In [1]: import numpy as np

In [2]: from numpy import linalg as LA

In [3]: np.set_printoptions(precision=3, suppress=True, linewidth=140, sign=" ")

In [4]: F = np.load("dump.npy")

In [5]: F
Out[5]: 
array([[-1.,  5.,  0.,  0.],
       [ 5.,  1.,  5.,  0.],
       [ 0.,  5.,  4.,  5.],
       [ 0.,  0.,  5.,  5.]])

In [6]: # symmetric, so the eigenvalues are real

In [7]: cov = F.T @ F

In [8]: np.diag(cov)
Out[8]: array([ 26.,  51.,  66.,  50.])

In [9]: cov
Out[9]: 
array([[ 26.,   0.,  25.,   0.],
       [  0.,  51.,  25.,  25.],
       [ 25.,  25.,  66.,  45.],
       [  0.,  25.,  45.,  50.]])

In [10]: LA.matrix_rank(cov)
Out[10]: np.int64(4)

In [11]: left, sigma, VT = LA.svd(cov)

In [12]: np.argmax(sigma[:-1] / (sigma[1:] + 1e-6)) + 1
Out[12]: np.int64(3)

In [13]: sigma
Out[13]: array([ 124.369,   42.528,   25.623,    0.48 ])

In [14]: A2 = left[:, :3] @ np.diag(sigma[:3]) @ VT[:3]

In [15]: round(LA.norm(cov - A2, 2), 3), round(float(sigma[3]), 3)
Out[15]: (np.float64(0.48), 0.48)

In [16]: round(float(np.abs(cov - A2).max()), 3)
Out[16]: 0.175

In [17]: np.all(LA.eigvalsh(F) > 0)
Out[17]: np.False_

In [18]: [round(float(LA.det(F[:i, :i])), 2) + 0 for i in range(1, 5)]
Out[18]: [-1.0, -26.0, -79.0, 255.0]

In [19]: m1 = np.array([[0, 2, 3, 2, 2, 0],
    ...:     [0, 0, 1, 2, 2, 3],
    ...:     [0, 0, 0, 3, 1, 0],
    ...:     [0, 0, 0, 0, 0, 0],
    ...:     [0, 0, 0, 0, 0, 2],
    ...:     [0, 0, 0, 0, 0, 0]])

In [20]: np.round(np.trace(LA.pinv(m1) @ m1), 3)
Out[20]: np.float64(4.0)

In [21]: np.round(m1 @ LA.pinv(m1) @ m1, 3) + 0
Out[21]: 
array([[ 0.,  2.,  3.,  2.,  2.,  0.],
       [ 0.,  0.,  1.,  2.,  2.,  3.],
       [ 0.,  0.,  0.,  3.,  1.,  0.],
       [ 0.,  0.,  0.,  0.,  0.,  0.],
       [ 0.,  0.,  0.,  0.,  0.,  2.],
       [ 0.,  0.,  0.,  0.,  0.,  0.]])
